% ipython --no-banner

In [1]: import numpy as np

In [2]: np.set_printoptions(suppress=True, linewidth=200)

In [3]: def tidy(a):
   ...:     return np.round(a, 2) + 0
   ...: 

In [4]: K = np.tril(np.array([[1, -3, -2], [2, -3, 1], [1, -3, 3]]), -1) + np.eye(3, dtype=int)

In [5]: K
Out[5]: 
array([[ 1,  0,  0],
       [ 2,  1,  0],
       [ 1, -3,  1]])

In [6]: x = np.array([2, 1, 1])

In [7]: h1 = np.maximum(K @ x, 0)

In [8]: np.maximum(K @ x, 0) - np.maximum(-K @ x, 0)
Out[8]: array([2, 5, 0])

In [9]: K * (h1 > 1e-9)[:, None]
Out[9]: 
array([[1, 0, 0],
       [2, 1, 0],
       [0, 0, 0]])

In [10]: print(K.T @ h1)
[12  5  0]

In [11]: W0 = np.array([[-0.1, -1.4, 0.0, 0.5],
    ...:     [0.7, -0.1, 1.0, -0.3],
    ...:     [0.1, -0.9, -0.7, -1.5]])

In [12]: rng = np.random.default_rng(704)

In [13]: W0[2] = W0[0] + 0.1 * rng.normal(size=4)

In [14]: tidy(W0)
Out[14]: 
array([[-0.1 , -1.4 ,  0.  ,  0.5 ],
       [ 0.7 , -0.1 ,  1.  , -0.3 ],
       [-0.11, -1.49,  0.04,  0.72]])

In [15]: f, v = W0[2], W0[0]

In [16]: tidy(f @ f)
Out[16]: np.float64(2.77)

In [17]: p = (f @ v) / (f @ f) * f

In [18]: tidy(np.linalg.norm(f + v) ** 2 + np.linalg.norm(f - v) ** 2)
Out[18]: np.float64(9.97)

In [19]: tidy(np.outer(f, v))
Out[19]: 
array([[ 0.01,  0.16,  0.  , -0.06],
       [ 0.15,  2.09,  0.  , -0.75],
       [ 0.  , -0.05,  0.  ,  0.02],
       [-0.07, -1.01,  0.  ,  0.36]])

In [20]: Uu, sv, Vh = np.linalg.svd(W0, full_matrices=False)

In [21]: tidy(Uu.T @ W0 @ Vh.T)
Out[21]: 
array([[2.23, 0.  , 0.  ],
       [0.  , 1.26, 0.  ],
       [0.  , 0.  , 0.12]])

In [22]: np.abs(Uu[:, 0]).round(6).argmax()
Out[22]: np.int64(2)

In [23]: np.allclose(Uu * sv @ Vh, W0)
Out[23]: True

In [24]: tidy(np.abs(Vh[0]))
Out[24]: array([0.08, 0.91, 0.01, 0.4 ])

In [25]: tidy(Uu.T @ Uu)
Out[25]: 
array([[1., 0., 0.],
       [0., 1., 0.],
       [0., 0., 1.]])

In [26]: tidy(np.sqrt((sv ** 2).sum())), tidy(np.linalg.norm(W0))
Out[26]: (np.float64(2.56), np.float64(2.56))

In [27]: tidy(sv / sv[0])
Out[27]: array([1.  , 0.56, 0.05])

In [28]: Uu, sv, Vh = np.linalg.svd(W0)

In [29]: tidy(sv)
Out[29]: array([2.23, 1.26, 0.12])

In [30]: Y = Uu[:, :2] @ np.diag(sv[:2]) @ Vh[:2]

In [31]: tidy(np.linalg.norm(W0 - Y, 2)), tidy(sv[2])
Out[31]: (np.float64(0.12), np.float64(0.12))

In [32]: np.linalg.matrix_rank(W0, rtol=0.05)
Out[32]: np.int64(3)

In [33]: tidy(np.linalg.norm(W0 - Y) / np.linalg.norm(W0))
Out[33]: np.float64(0.05)

In [34]: x = np.array([-2, 2, -2, -1])

In [35]: tidy(W0 @ x)
Out[35]: array([-3.1 , -3.3 , -3.56])

In [36]: tidy((W0 * x).sum(axis=1))
Out[36]: array([-3.1 , -3.3 , -3.56])

In [37]: tidy(W0 @ (2 * x))
Out[37]: array([-6.2 , -6.6 , -7.12])

In [38]: print(np.linalg.matrix_rank(W0, rtol=0.1))
2

In [39]: [round(float(x), 2) for x in np.linalg.svd(W0, compute_uv=False)[:3]]
Out[39]: [2.23, 1.26, 0.12]

In [40]: X = np.load("run1.npy")

In [41]: X
Out[41]: 
array([[0, 0, 0],
       [0, 9, 6],
       [0, 6, 4]])

In [42]: x = np.array([3, 0, 0])

In [43]: h1 = np.maximum(X @ x, 0)

In [44]: np.maximum(X @ (3 * x), 0)
Out[44]: array([0, 0, 0])

In [45]: arr = np.load("data.npy")

In [46]: arr
Out[46]: 
array([[  0.5,   0.1,   0.4],
       [ -0.5,   0. ,  -0.1],
       [  0.6,   0.5,  -0.4],
       [  2.9,  -0.7,   0.6],
       [  0.9,  -0.8,   1.3],
       [ -1.5,   0.7,   1.4],
       [ -0.1,  -1.4,   0. ],
       [  1. ,  -1.3,  -0.6],
       [  0.1,   1.3,  -2. ],
       [  0.7,   1.1,  -1.3],
       [ -0.8,   0.3,  -0.5],
       [ -0.4,  -0.2,  -0.6],
       [ -0.3,   0.2,   1.5],
       [ -0.1,  -1.8,   0.5],
       [ -0.8,  -0.2,  -0.2],
       [  0.2,  -0.2,   0. ],
       [ -0.8,  -0.3,   0.5],
       [  2.7,  -0.7,   0.3],
       [ -0.8,  -0.6,  -0.5],
       [ 32. , -10. , -34. ],
       [  0.6,  -0.6,  -1.8],
       [  1.2,  -0.9,   1.6],
       [ -0.4,   0.5,  -0.5],
       [  2.4,   0.3,   0.3]])

In [47]: Ac = arr - arr.mean(axis=0)

In [48]: V = np.linalg.svd(Ac)[2][:1]

In [49]: Y = Ac - Ac @ V.T @ V

In [50]: tidy(np.diag(V.T @ V))
Out[50]: array([0.45, 0.04, 0.51])

In [51]: np.linalg.norm(Y, axis=1).round(6).argmax()
Out[51]: np.int64(3)

In [52]: tidy((Ac @ V.T).std(axis=0))
Out[52]: array([9.54])

In [53]: dist = np.linalg.norm(arr[:, None] - arr[None], axis=-1)

In [54]: dist.shape
Out[54]: (24, 24)

In [55]: dist.mean(axis=1).argmax()
Out[55]: np.int64(19)

In [56]: np.flatnonzero(dist[16] < dist.mean() / 2)
Out[56]: array([ 0,  1,  2,  4,  5,  6,  7,  9, 10, 11, 12, 13, 14, 15, 16, 18, 20, 21, 22])

In [57]: tidy(dist[:5, :5])
Out[57]: 
array([[0.  , 1.12, 0.9 , 2.54, 1.33],
       [1.12, 0.  , 1.24, 3.54, 2.14],
       [0.9 , 1.24, 0.  , 2.78, 2.16],
       [2.54, 3.54, 2.78, 0.  , 2.12],
       [1.33, 2.14, 2.16, 2.12, 0.  ]])

In [58]: Y = arr / np.sqrt((arr ** 2).mean(axis=1, keepdims=True))

In [59]: tidy(np.linalg.norm(Y, axis=1))
Out[59]: array([1.73, 1.73, 1.73, 1.73, 1.73, 1.73, 1.73, 1.73, 1.73, 1.73, 1.73, 1.73, 1.73, 1.73, 1.73, 1.73, 1.73, 1.73, 1.73, 1.73, 1.73, 1.73, 1.73, 1.73])

In [60]: print(np.linalg.matrix_rank(arr - arr.mean(axis=1, keepdims=True)))
2

In [61]: z = arr[:, 1] > np.median(arr[:, 1])

In [62]: f = arr[z].mean(axis=0) - arr[~z].mean(axis=0)

In [63]: print(z.astype(int))
[1 1 1 0 0 1 0 0 1 1 1 0 1 0 0 0 0 0 0 0 0 0 1 1]

In [64]: data = np.minimum.outer(np.arange(1, 4), np.arange(1, 4)) * -2

In [65]: data
Out[65]: 
array([[-2, -2, -2],
       [-2, -4, -4],
       [-2, -4, -6]])

In [66]: q, R = np.linalg.qr(data)

In [67]: tidy(q)
Out[67]: 
array([[-0.58,  0.82,  0.  ],
       [-0.58, -0.41, -0.71],
       [-0.58, -0.41,  0.71]])

In [68]: tidy(abs(R[0, 0])), tidy(np.linalg.norm(data[:, 0]))
Out[68]: (np.float64(3.46), np.float64(3.46))

In [69]: tidy(np.abs(np.diag(R)))
Out[69]: array([3.46, 1.63, 1.41])

In [70]: tidy(q.T @ q)
Out[70]: 
array([[1., 0., 0.],
       [0., 1., 0.],
       [0., 0., 1.]])

In [71]: q.shape, R.shape
Out[71]: ((3, 3), (3, 3))

In [72]: np.trace(q @ q.T)
Out[72]: np.float64(3.0)

In [73]: M = np.array([[3, 0, -1, -3], [-1, 1, -2, 0], [3, 1, -2, 1], [2, 1, 2, 1]])

In [74]: print(M)
[[ 3  0 -1 -3]
 [-1  1 -2  0]
 [ 3  1 -2  1]
 [ 2  1  2  1]]

In [75]: z = rng.permutation(4)

In [76]: Y = M[:, z] * rng.choice([-1, 1], 4)

In [77]: Y
Out[77]: 
array([[-3,  1,  0, -3],
       [ 1,  2, -1,  0],
       [-3,  2, -1,  1],
       [-2, -2, -1,  1]])

In [78]: Uu, _, Vh = np.linalg.svd(M.T @ Y)

In [79]: z
Out[79]: array([0, 2, 1, 3])

In [80]: tidy(Uu @ Vh)
Out[80]: 
array([[-1.,  0.,  0.,  0.],
       [ 0.,  0., -1.,  0.],
       [ 0., -1.,  0.,  0.],
       [ 0.,  0.,  0.,  1.]])

In [81]: Y.sum(axis=1)
Out[81]: array([-5,  2, -1, -4])

In [82]: print(np.linalg.matrix_rank(Y))
4

In [83]: Y.shape
Out[83]: (4, 4)

In [84]: Y - Y[0]
Out[84]: 
array([[ 0,  0,  0,  0],
       [ 4,  1, -1,  3],
       [ 0,  1, -1,  4],
       [ 1, -3, -1,  4]])

In [85]: q, V = np.linalg.qr(M[:, :2])[0], np.linalg.qr(M[:, 2:])[0]

In [86]: sv = np.linalg.svd(q.T @ V, compute_uv=False)

In [87]: tidy(sv)
Out[87]: array([0.69, 0.24])

In [88]: tidy(np.linalg.norm(q @ q.T - V @ V.T, 2))
Out[88]: np.float64(0.97)

In [89]: f = np.array([1, 8, -3, -8])

In [90]: Y = M + np.outer(f, np.eye(4)[2])

In [91]: print(tidy(np.linalg.det(Y) / np.linalg.det(M)), tidy(1 + np.linalg.solve(M, f)[2]))
-0.81 -0.81

In [92]: np.linalg.matrix_rank(Y - M)
Out[92]: np.int64(1)

In [93]: np.linalg.matrix_rank(np.linalg.inv(Y) - np.linalg.inv(M), tol=1e-8)
Out[93]: np.int64(1)

In [94]: Y
Out[94]: 
array([[ 3.,  0.,  0., -3.],
       [-1.,  1.,  6.,  0.],
       [ 3.,  1., -5.,  1.],
       [ 2.,  1., -6.,  1.]])

In [95]: mat = np.loadtxt("w.csv", delimiter=",")

In [96]: mat
Out[96]: 
array([[0., 1., 0.],
       [1., 2., 1.],
       [1., 2., 1.]])

In [97]: assert mat == mat.T
Traceback (most recent call last):
  Cell In[97], line 1
    assert mat == mat.T
ValueError: The truth value of an array with more than one element is ambiguous. Use a.any() or a.all()


In [98]: np.allclose(mat, mat.T)
Out[98]: False

In [99]: print(tidy(np.linalg.det(mat)))
0.0

In [100]: np.allclose(mat @ mat.T, mat.T @ mat)
Out[100]: False

In [101]: print(np.einsum("ij,ji->", mat, mat))
11.0

In [102]: tidy(np.linalg.det(2 * mat)), tidy(np.linalg.det(mat))
Out[102]: (np.float64(0.0), np.float64(0.0))

In [103]: tidy(np.linalg.eigvals(mat).sum().real)
Out[103]: np.float64(3.0)

In [104]: tidy(np.linalg.det(mat.T))
Out[104]: np.float64(0.0)

In [105]: tidy(np.linalg.det(mat[::-1]))
Out[105]: np.float64(0.0)

In [106]: print(tidy(np.linalg.eigvals(mat)))
[ 3.3 -0.3  0. ]

In [107]: np.kron(np.eye(2, dtype=int), mat)
Out[107]: 
array([[0., 1., 0., 0., 0., 0.],
       [1., 2., 1., 0., 0., 0.],
       [1., 2., 1., 0., 0., 0.],
       [0., 0., 0., 0., 1., 0.],
       [0., 0., 0., 1., 2., 1.],
       [0., 0., 0., 1., 2., 1.]])

In [108]: np.einsum("ii->", mat)
Out[108]: np.float64(3.0)

In [109]: Y = np.array([[9, 0], [9, 6]])

In [110]: Z = np.kron(Y, mat)

In [111]: Z.shape
Out[111]: (6, 6)

In [112]: Uu, sv, Vh = np.linalg.svd(mat)

In [113]: V = Vh[:(sv > 1e-8).sum()]

In [114]: x = mat[2] + -1 * mat[1] + rng.integers(2) * np.eye(3)[2]

In [115]: x
Out[115]: array([0., 0., 0.])

In [116]: tidy(V.T @ V)
Out[116]: 
array([[0.5, 0. , 0.5],
       [0. , 1. , 0. ],
       [0.5, 0. , 0.5]])

In [117]: tidy(np.linalg.norm(x - V.T @ V @ x))
Out[117]: np.float64(0.0)

In [118]: np.linalg.matrix_rank(np.vstack([mat, x]))
Out[118]: np.int64(2)

In [119]: F = np.load("arr.npy")

In [120]: F
Out[120]: 
array([[ 4.58, -1.5 , -1.5 ],
       [ 1.04, -0.4 ,  1.4 ],
       [-0.7 ,  0.2 , -2.6 ],
       [-2.82,  0.9 ,  1.5 ],
       [-2.33,  0.7 ,  0.4 ],
       [-2.27,  0.7 ,  0.3 ],
       [ 1.47, -0.5 , -0.4 ],
       [ 3.54, -1.2 ,  0.2 ],
       [-0.02,  0.  ,  2.6 ],
       [ 0.16,  0.  ,  0.4 ],
       [-0.49,  0.2 , -0.2 ],
       [ 0.61, -0.2 ,  1.1 ],
       [-1.85,  0.6 ,  0.2 ],
       [ 1.08, -0.4 , -2.2 ]])

In [121]: Ac = F - F.mean(axis=0)

In [122]: V = np.linalg.svd(Ac)[2][:2]

In [123]: Y = Ac - Ac @ V.T @ V

In [124]: tidy(np.diag(V.T @ V))
Out[124]: array([0.9, 0.1, 1. ])

In [125]: tidy(np.linalg.norm(Y) / np.linalg.norm(Ac))
Out[125]: np.float64(0.01)

In [126]: tidy((Ac @ V.T).std(axis=0))
Out[126]: array([2.24, 1.29])

In [127]: z = F[:, 0] > np.median(F[:, 0])

In [128]: f = F[z].mean(axis=0) - F[~z].mean(axis=0)

In [129]: np.argsort(-np.abs(f).round(6), kind="stable")
Out[129]: array([0, 1, 2])

In [130]: print(tidy((((F - F.mean(axis=0)) @ f > 0) == z).mean()))
0.93

In [131]: ((F - F.mean(axis=0)) @ f > 0).astype(int)
Out[131]: array([1, 1, 0, 0, 0, 0, 1, 1, 0, 0, 0, 1, 0, 1])

In [132]: Z = F[[6, 9]].astype(float)

In [133]: for _ in range(5):
     ...:     z = np.linalg.norm(F[:, None] - Z, axis=-1).argmin(axis=1)
     ...:     Z = np.array([F[z == j].mean(axis=0) for j in range(2)])
     ...: 

In [134]: print(z)
[0 1 1 1 1 1 0 0 1 1 1 1 1 0]

In [135]: tidy(Z)
Out[135]: 
array([[ 2.67, -0.9 , -0.98],
       [-0.87,  0.27,  0.51]])

In [136]: tidy(np.linalg.norm(Z[1] - Z[0]))
Out[136]: np.float64(4.01)

In [137]: tidy(np.linalg.norm(Z[1], 1)), tidy(np.linalg.norm(Z[1], np.inf))
Out[137]: (np.float64(1.65), np.float64(0.87))

In [138]: tidy(np.linalg.norm(Z, axis=0))
Out[138]: array([2.8 , 0.94, 1.1 ])

In [139]: tidy(np.linalg.norm(Z) ** 2 / np.linalg.norm(Z, 2) ** 2)
Out[139]: np.float64(1.0)

In [140]: tidy(np.linalg.norm(Z, axis=1))
Out[140]: array([2.98, 1.04])

In [141]: print(tidy(Z[1] @ Z[0]))
-3.05

In [142]: print(tidy(np.linalg.norm(Z, 2)))
3.15

In [143]: Ac = (F - F.mean(axis=0)) / F.std(axis=0)

In [144]: np.argwhere(np.abs(Ac) > 2)
Out[144]: 
array([[0, 0],
       [0, 1]])

In [145]: c = np.linalg.lstsq(np.delete(Ac, 2, axis=1), Ac[:, 2])[0]

In [146]: np.abs(c).argmax()
Out[146]: np.int64(1)

In [147]: tidy(1 - np.var(Ac[:, 2] - np.delete(Ac, 2, axis=1) @ c))
Out[147]: np.float64(0.09)
